>>> import numpy as np
>>> import numpy.linalg as la
>>> np.set_printoptions(precision=1, suppress=True, linewidth=120)
>>> def rnd(a):
...     return np.round(a, 1) + 0
... 
>>> rng = np.random.default_rng(29)
>>> m1 = np.triu(rng.random((3, 3)) < 0.8, 1).astype(int)
>>> m1 = m1 + m1.T
>>> m1
array([[0, 1, 1],
       [1, 0, 1],
       [1, 1, 0]])
>>> m1 @ np.ones(3)
array([2., 2., 2.])
>>> m1 @ (-1.0) ** np.arange(3)
array([0., 2., 0.])
>>> (m1 @ m1)[0]
array([2, 1, 1])
>>> np.allclose(m1 @ m1.T, m1.T @ m1)
True
>>> w, evecs = la.eigh(m1)
>>> w.sum(), np.trace(m1)
(np.float64(0.0), np.int64(0))
>>> rnd(la.eigvalsh(m1 @ m1))
array([1., 1., 4.])
>>> rnd(evecs @ np.diag(w) @ evecs.T)
array([[0., 1., 1.],
       [1., 0., 1.],
       [1., 1., 0.]])
>>> (w > 1e-8).sum(), (w < -1e-8).sum()
(np.int64(1), np.int64(2))
>>> rnd(la.svd(m1, compute_uv=False))
array([2., 1., 1.])
>>> rnd(la.eigvalsh(m1 + 4 * np.eye(3)))
array([3., 3., 6.])
>>> Y = m1 / np.sqrt((m1 ** 2).mean(axis=1, keepdims=True))
>>> la.matrix_rank(m1 - m1.mean(axis=1, keepdims=True))
np.int64(2)
>>> la.matrix_rank(Y) == la.matrix_rank(m1)
np.True_
>>> rnd(Y[1])
array([1.2, 0. , 1.2])
>>> feats = np.load("arr.npy")
>>> feats
array([[1, 0, 0, 0],
       [2, 1, 0, 0],
       [2, 3, 1, 0],
       [0, 3, 2, 1]])
>>> la.matrix_power(feats - np.diag(np.diag(feats)), 4)
array([[0, 0, 0, 0],
       [0, 0, 0, 0],
       [0, 0, 0, 0],
       [0, 0, 0, 0]])
>>> feats @ feats
array([[ 1,  0,  0,  0],
       [ 4,  1,  0,  0],
       [10,  6,  1,  0],
       [10, 12,  4,  1]])
>>> [int(la.matrix_rank(la.matrix_power(feats, p))) for p in range(1, 5)]
[4, 4, 4, 4]
>>> la.matrix_rank(feats - feats[0, 0] * np.eye(4))
np.int64(3)
>>> labels = rng.permutation(4)
>>> labels
array([2, 1, 0, 3])
>>> Y = feats[labels][:, labels]
>>> rnd(np.sort(np.abs(la.eigvals(Y))))
array([1., 1., 1., 1.])
>>> np.diag(Y)
array([1, 1, 1, 1])
>>> Y = np.array([[0, -1], [-2, 1]])
>>> basis = np.kron(Y, feats)
>>> la.matrix_rank(basis)
np.int64(8)
>>> basis
array([[ 0,  0,  0,  0, -1,  0,  0,  0],
       [ 0,  0,  0,  0, -2, -1,  0,  0],
       [ 0,  0,  0,  0, -2, -3, -1,  0],
       [ 0,  0,  0,  0,  0, -3, -2, -1],
       [-2,  0,  0,  0,  1,  0,  0,  0],
       [-4, -2,  0,  0,  2,  1,  0,  0],
       [-4, -6, -2,  0,  2,  3,  1,  0],
       [ 0, -6, -4, -2,  0,  3,  2,  1]])
>>> rnd(la.norm(basis, 2)), rnd(la.norm(Y, 2) * la.norm(feats, 2))
(np.float64(12.0), np.float64(12.0))
